>>> import numpy as np
>>> np.set_printoptions(precision=1, suppress=True, linewidth=160)
>>> K = np.load("run15.npy")
>>> print(K)
[[  0.2  -0.4   1.2   1.2]
 [ -5.2   3.8  -7.7 -13.5]
 [  1.    2.6   0.2  -4.1]
 [  4.7  -1.5   5.1   7.4]]
>>> Q = K.astype(float).copy()
>>> for j in range(4):
...     Q[:, j] -= Q[:, :j] @ (Q[:, :j].T @ Q[:, j])
...     Q[:, j] /= np.linalg.norm(Q[:, j])
... 
>>> print(Q.round(1) + 0)
[[ 0.  -0.1  0.7 -0.7]
 [-0.7  0.4 -0.4 -0.4]
 [ 0.1  0.9  0.3  0.2]
 [ 0.7  0.2 -0.5 -0.5]]
>>> print(np.round(Q.T @ K, 1) + 0)
[[ 7.1 -3.4  9.1 14.3]
 [ 0.   3.4 -1.6 -7.1]
 [ 0.   0.   1.1  0.6]
 [ 0.   0.   0.   0.3]]
>>> print(round(float(np.einsum("ii->", Q)), 1))
0.2
>>> print(np.poly(Q))
[ 1.  -0.2  0.6 -0.2  1. ]
>>> print(np.linalg.eigvals(Q))
[-0.5+0.8j -0.5-0.8j  0.7+0.8j  0.7-0.8j]
>>> print(np.round(np.kron(np.eye(2, dtype=int), Q), 1) + 0)
[[ 0.  -0.1  0.7 -0.7  0.   0.   0.   0. ]
 [-0.7  0.4 -0.4 -0.4  0.   0.   0.   0. ]
 [ 0.1  0.9  0.3  0.2  0.   0.   0.   0. ]
 [ 0.7  0.2 -0.5 -0.5  0.   0.   0.   0. ]
 [ 0.   0.   0.   0.   0.  -0.1  0.7 -0.7]
 [ 0.   0.   0.   0.  -0.7  0.4 -0.4 -0.4]
 [ 0.   0.   0.   0.   0.1  0.9  0.3  0.2]
 [ 0.   0.   0.   0.   0.7  0.2 -0.5 -0.5]]
>>> print(np.round(np.linalg.det(Q.T), 1))
1.0
>>> print(np.round(np.linalg.eigvals(Q).sum().real, 1))
0.2
>>> print(np.round(np.einsum("ij,ji->", Q, Q), 1))
-1.2
>>> data = np.array([[-5, 1, -3, 5, -1, 0],
...     [3, 4, -1, -3, 5, -2],
...     [-1, 0, 5, 0, 0, 3],
...     [-8, -3, -2, 8, -6, 2]])
>>> def softmax(z):
...     e = np.exp(z - z.max(axis=-1, keepdims=True))
...     return e / e.sum(axis=-1, keepdims=True)
... 
>>> print(np.round(softmax(data[2] + 2), 1) + 0)
[0.  0.  0.9 0.  0.  0.1]
>>> print(np.round(softmax(data[2]), 1) + 0)
[0.  0.  0.9 0.  0.  0.1]
>>> att = data @ data.T / np.sqrt(6)
>>> print(softmax(att).round(6).argmax(axis=1))
[3 1 2 3]
>>> print(np.round(softmax(att)[2] @ data, 1) + 0)
[-1.  0.  5.  0.  0.  3.]
>>> print(np.round(softmax(att + np.triu(np.full(att.shape, -np.inf), 1)), 1) + 0)
[[1. 0. 0. 0.]
 [0. 1. 0. 0.]
 [0. 0. 1. 0.]
 [0. 0. 0. 1.]]
>>> G = data.T @ data
>>> print(np.trace(G), (data ** 2).sum())
341 341
>>> print(np.linalg.matrix_rank(G))
3
>>> print(np.allclose(G, G.T))
True
>>> print(np.round(np.linalg.svd(data, compute_uv=False) ** 2, 1) + 0)
[271.6  51.6  17.8   0. ]
>>> print(np.round(np.linalg.eigvalsh(G)[::-1], 1) + 0)
[271.6  51.6  17.8   0.    0.    0. ]
>>> print(np.argsort(-np.linalg.norm(data, axis=0).round(6), kind="stable")[:3])
[0 3 4]
>>> print(np.linalg.cond(data) > 100)
True
>>> print([round(float(x), 1) for x in np.linalg.svd(data, compute_uv=False)[:3]])
[16.5, 7.2, 4.2]
>>> print(round(float(np.linalg.norm(data, 2) / np.linalg.norm(data)), 1))
0.9
